>>> import numpy as np
>>> from numpy import linalg as LA
>>> np.set_printoptions(precision=1, suppress=True, linewidth=200, legacy="1.25")
>>> rd = lambda a: np.round(a, 1) + 0
>>> M = np.array([[5, 0, 2], [0, 6, 3], [2, 3, 5]])
>>> other = M / np.sqrt((M ** 2).mean(axis=1, keepdims=True))
>>> LA.matrix_rank(other) == LA.matrix_rank(M)
True
>>> LA.matrix_rank(M - M.mean(axis=1, keepdims=True))
2
>>> rd(M - M.mean(axis=1, keepdims=True))
array([[ 2.7, -2.3, -0.3],
       [-3. ,  3. ,  0. ],
       [-1.3, -0.3,  1.7]])
>>> L = LA.cholesky(M)
>>> rd(M / np.sqrt(np.outer(np.diag(M), np.diag(M))))
array([[1. , 0. , 0.4],
       [0. , 1. , 0.5],
       [0.4, 0.5, 1. ]])
>>> rd(L)
array([[2.2, 0. , 0. ],
       [0. , 2.4, 0. ],
       [0.9, 1.2, 1.6]])
>>> rd(np.diag(L) ** 2)
array([5. , 6. , 2.7])
>>> LA.eigvalsh(M).min() > 0
True
>>> f = np.array([3, 5, 5])
>>> v = np.array([3, -3, -1])
>>> arr = f[:, None] + v[None, :]
>>> arr
array([[6, 0, 2],
       [8, 2, 4],
       [8, 2, 4]])
>>> # row 2 repeats row 1
>>> left, sv, vt = LA.svd(arr)
>>> np.argmax(sv[:-1] / (sv[1:] + 1e-6)) + 1
2
>>> rd(sv)
array([14.3,  1.5,  0. ])
>>> other = left[:, :2] @ np.diag(sv[:2]) @ vt[:2]
>>> LA.matrix_rank(other)
2
>>> rd(np.abs(arr - other).max())
0.0
>>> rd(LA.norm(arr - other) / LA.norm(arr))
0.0
>>> rd(other)
array([[6., 0., 2.],
       [8., 2., 4.],
       [8., 2., 4.]])
>>> K = np.loadtxt("arr.csv", delimiter=",")
>>> K
array([[0., 0., 1.],
       [0., 0., 1.],
       [2., 2., 0.]])
>>> # rank 2
>>> left, sv, vt = LA.svd(K)
>>> np.argmax(sv[:-1] / (sv[1:] + 1e-6)) + 1
2
>>> rd(sv)
array([2.8, 1.4, 0. ])
>>> other = left[:, :2] @ np.diag(sv[:2]) @ vt[:2]
>>> other
array([[0., 0., 1.],
       [0., 0., 1.],
       [2., 2., 0.]])
>>> LA.matrix_rank(other)
2
>>> LA.matrix_rank(K, rtol=0.05)
2
>>> rd(LA.norm(K - other) / LA.norm(K))
0.0
>>> left, sv, vt = LA.svd(other)
>>> vecs = vt[:(sv > 1e-8).sum()]
>>> rng = np.random.default_rng(84)
>>> x = other[0] + 3 * other[2] + rng.integers(2) * np.eye(3)[1]
>>> x
array([6., 7., 1.])
>>> rd(np.diag(vecs.T @ vecs))
array([0.5, 0.5, 1. ])
>>> np.allclose(vecs.T @ vecs @ x, x)
False
>>> LA.matrix_rank(np.vstack([other, x]))
3
>>> m1 = np.load("test13.npy")
>>> rd(m1)
array([[ 0.2, -0.8],
       [ 0.1, -0.4],
       [ 0.1, -0.3]])
>>> m1 @ m1
Traceback (most recent call last):
  File "<python-input-48>", line 1, in <module>
    m1 @ m1
    ~~~^~~~
ValueError: matmul: Input operand 1 has a mismatch in its core dimension 0, with gufunc signature (n?,k),(k,m?)->(n?,m?) (size 3 is different from 2)
>>> cov = m1.T @ m1
>>> rd(LA.eigvalsh(cov)[::-1])
array([0.9, 0. ])
>>> rd(np.diag(cov))
array([0.1, 0.8])
>>> np.allclose(cov, cov.T)
True
